$ python3 -q
>>> import numpy as np
>>> np.set_printoptions(precision=2, suppress=True, linewidth=120)
>>> def rd(a):
...     return np.round(a, 2) + 0
... 
>>> J = np.load("block16.npy")
>>> J
array([[-1,  1,  0,  0,  3,  0,  2, -2],
       [-1,  2, -1,  0,  0,  0, -3,  2],
       [ 1,  3,  2,  0,  3,  0, -1,  2],
       [ 0,  0,  0,  2,  0,  0,  0,  0],
       [-1,  3, -3,  0,  3,  0, -3, -3],
       [ 0,  0,  0,  0,  0,  1,  0,  0],
       [ 0, -1,  1,  0,  0,  0, -3,  0],
       [ 1,  1,  2,  0,  2,  0,  0,  0]])
>>> # splits into 3 blocks
>>> other = J / np.sqrt((J ** 2).mean(axis=1, keepdims=True))
>>> np.linalg.matrix_rank(other) == np.linalg.matrix_rank(J)
np.True_
>>> Q, r_ = np.linalg.qr(J)
>>> rd(abs(r_[0, 0])), rd(np.linalg.norm(J[:, 0]))
(np.float64(2.24), np.float64(2.24))
>>> rd(np.abs(np.diag(r_)))
array([2.24, 4.92, 2.48, 2.  , 2.81, 1.  , 4.6 , 0.52])
>>> Q.shape, r_.shape
((8, 8), (8, 8))
>>> rd(np.trace(Q @ Q.T))
np.float64(8.0)
>>> rd(Q @ r_)
array([[-1.,  1.,  0.,  0.,  3.,  0.,  2., -2.],
       [-1.,  2., -1.,  0.,  0.,  0., -3.,  2.],
       [ 1.,  3.,  2.,  0.,  3.,  0., -1.,  2.],
       [ 0.,  0.,  0.,  2.,  0.,  0.,  0.,  0.],
       [-1.,  3., -3.,  0.,  3.,  0., -3., -3.],
       [ 0.,  0.,  0.,  0.,  0.,  1.,  0.,  0.],
       [ 0., -1.,  1.,  0.,  0.,  0., -3.,  0.],
       [ 1.,  1.,  2.,  0.,  2.,  0.,  0.,  0.]])
>>> np.flatnonzero(np.linalg.matrix_power((J != 0) + (J.T != 0) + np.eye(8), 8)[5])
array([5])
>>> (J != 0).astype(int)
array([[1, 1, 0, 0, 1, 0, 1, 1],
       [1, 1, 1, 0, 0, 0, 1, 1],
       [1, 1, 1, 0, 1, 0, 1, 1],
       [0, 0, 0, 1, 0, 0, 0, 0],
       [1, 1, 1, 0, 1, 0, 1, 1],
       [0, 0, 0, 0, 0, 1, 0, 0],
       [0, 1, 1, 0, 0, 0, 1, 0],
       [1, 1, 1, 0, 1, 0, 0, 0]])
>>> vec = np.array([0, 3, -3, 0, -3, -1, -1, 3])
>>> y = J @ vec
>>> y
array([-14,  18,   1,   0,   3,  -1,  -3,  -9])
>>> rd(np.linalg.solve(J.T, J[2]))
array([0., 0., 1., 0., 0., 0., 0., 0.])
>>> rd(np.linalg.solve(J, y))
array([ 0.,  3., -3.,  0., -3., -1., -1.,  3.])
>>> vec = np.array([-2, 3, -3, -3, 1, -3, 3, -1])
>>> h = np.maximum(J @ vec, 0)
>>> rd(np.tanh(J @ vec))
array([ 1.  ,  0.  , -0.76, -1.  ,  1.  , -1.  , -1.  , -1.  ])
>>> J.T @ h
array([-33,  67, -51,   0,  99,   0, -19, -83])
>>> E = np.array([[9, 0, 0, 0, 0, 0, 0],
...     [0, 2, 0, 0, 0, 0, 0],
...     [4, 8, 0, 0, 0, 0, 0],
...     [4, 6, 1, 4, 0, 0, 0],
...     [1, 8, 3, 0, 2, 0, 0],
...     [4, 4, 4, 9, 6, 7, 0],
...     [2, 4, 9, 7, 9, 3, 1]])
>>> # triangular: eigenvalues sit on the diagonal
>>> np.linalg.matrix_rank(E - E[0, 0] * np.eye(7))
np.int64(6)
>>> rd(np.sort(np.linalg.eigvals(E)))
array([0., 1., 2., 2., 4., 7., 9.])
>>> U, sig, vt = np.linalg.svd(E)
>>> V = vt[:(sig > 1e-8).sum()]
>>> rng = np.random.default_rng(75331)
>>> vec = E[2] + 5 * E[5] + rng.integers(2) * np.eye(7)[5]
>>> vec
array([24., 28., 20., 45., 30., 36.,  0.])
>>> np.allclose(V.T @ V @ vec, vec)
False
>>> np.linalg.matrix_rank(np.vstack([E, vec]))
np.int64(7)
>>> rd(V.T @ V)
array([[ 1.  ,  0.  ,  0.  ,  0.  ,  0.  ,  0.  ,  0.  ],
       [ 0.  ,  1.  ,  0.  ,  0.  ,  0.  ,  0.  ,  0.  ],
       [ 0.  ,  0.  ,  0.93,  0.02,  0.11, -0.07, -0.22],
       [ 0.  ,  0.  ,  0.02,  1.  , -0.03,  0.02,  0.06],
       [ 0.  ,  0.  ,  0.11, -0.03,  0.84,  0.11,  0.33],
       [ 0.  ,  0.  , -0.07,  0.02,  0.11,  0.92, -0.23],
       [ 0.  ,  0.  , -0.22,  0.06,  0.33, -0.23,  0.31]])
>>> data = np.loadtxt("layer5.csv", delimiter=",")
>>> data
array([[0., 0., 0., 1.],
       [0., 1., 0., 0.],
       [1., 0., 0., 0.],
       [0., 0., 1., 0.]])
>>> # columns are unit length and at right angles
>>> W1 = np.array([[1, -1, -3], [1, -2, 0], [2, 3, 2], [2, 1, 1]])
>>> coef = np.array([8, 3, 3])
>>> act = np.maximum(data @ W1 + coef, 0)
>>> act
array([[10.,  4.,  4.],
       [ 9.,  1.,  3.],
       [ 9.,  2.,  0.],
       [10.,  6.,  5.]])
>>> (act > 0).mean(axis=0)
array([1.  , 1.  , 0.75])
>>> (act > 0).astype(int)
array([[1, 1, 1],
       [1, 1, 1],
       [1, 1, 0],
       [1, 1, 1]])
>>> W2 = np.array([[3, 1, 2], [2, -1, -1], [3, 2, -2]])
>>> (act @ W2).round(6).argmax(axis=1)
array([0, 0, 0, 0])
